$ python -q
>>> import numpy as np
>>> from numpy import linalg as LA
>>> np.set_printoptions(precision=2, suppress=True, linewidth=120)
>>> tidy = lambda a: np.round(a, 2) + 0
>>> F = np.load("w.npy")
>>> print(F)
[[ 0.12  0.08 -0.06]
 [-0.31 -0.2   0.19]
 [ 1.27  0.84 -0.85]
 [ 1.3   0.89 -0.91]
 [ 4.02  2.69 -2.7 ]
 [-1.1  -0.73  0.72]
 [-5.59 -3.73  3.72]
 [ 0.47  0.34 -0.38]
 [ 1.98  1.32 -1.33]
 [ 0.92  0.65 -0.62]
 [ 0.12  0.1  -0.07]
 [ 1.14  0.76 -0.72]
 [-1.25 -0.8   0.82]
 [ 0.25  0.2  -0.21]
 [ 0.16  0.11 -0.05]
 [ 0.7   0.42 -0.42]
 [-4.54 -2.99  2.98]
 [-2.1  -1.38  1.43]
 [ 3.86  2.6  -2.6 ]
 [-0.42 -0.25  0.23]
 [-1.14 -0.7   0.77]
 [-2.97 -2.02  1.99]
 [ 2.87  1.94 -1.96]
 [ 2.5   1.68 -1.67]
 [ 1.95  1.31 -1.34]]
>>> basis = F[[13, 2]].astype(float)
>>> for _ in range(7):
...     idx = LA.norm(F[:, None] - basis, axis=-1).argmin(axis=1)
...     basis = np.array([F[idx == j].mean(axis=0) for j in range(2)])
... 
>>> idx
array([1, 1, 1, 1, 1, 0, 0, 1, 1, 1, 1, 1, 0, 1, 1, 1, 0, 0, 1, 1, 0, 0, 1, 1, 1])
>>> np.bincount(idx)
array([ 7, 18])
>>> tidy(basis[1] - basis[0])
array([ 3.94,  2.62, -2.64])
>>> idx = F[:, 0] > np.median(F[:, 0])
>>> r0 = F[idx].mean(axis=0) - F[~idx].mean(axis=0)
>>> (((F - F.mean(axis=0)) @ r0 > 0) == idx).mean()
np.float64(0.96)
>>> np.argsort(-np.abs(r0).round(6), kind="stable")
array([0, 2, 1])
>>> print(tidy(r0))
[ 3.36  2.23 -2.25]
>>> B = np.c_[F[:, :1] @ np.array([[1]]), np.array([-6, -4, -7, 5, 8, 7, 7, -1, 6, -2, -7, 9, -5, -3, -5, 0, 2, 8, -8, 3, -6, 3, -8, -5, 9])]
>>> B
array([[ 0.12, -6.  ],
       [-0.31, -4.  ],
       [ 1.27, -7.  ],
       [ 1.3 ,  5.  ],
       [ 4.02,  8.  ],
       [-1.1 ,  7.  ],
       [-5.59,  7.  ],
       [ 0.47, -1.  ],
       [ 1.98,  6.  ],
       [ 0.92, -2.  ],
       [ 0.12, -7.  ],
       [ 1.14,  9.  ],
       [-1.25, -5.  ],
       [ 0.25, -3.  ],
       [ 0.16, -5.  ],
       [ 0.7 ,  0.  ],
       [-4.54,  2.  ],
       [-2.1 ,  8.  ],
       [ 3.86, -8.  ],
       [-0.42,  3.  ],
       [-1.14, -6.  ],
       [-2.97,  3.  ],
       [ 2.87, -8.  ],
       [ 2.5 , -5.  ],
       [ 1.95,  9.  ]])
>>> tidy(LA.norm(B - F @ LA.lstsq(F, B)[0], axis=0))
array([ 0.  , 27.65])
>>> LA.matrix_rank(np.c_[F, B])
np.int64(4)
>>> tidy(LA.norm(LA.qr(F)[0].T @ B, axis=0) ** 2 / ((B ** 2).sum(axis=0) + 1e-12))
array([1.  , 0.13])
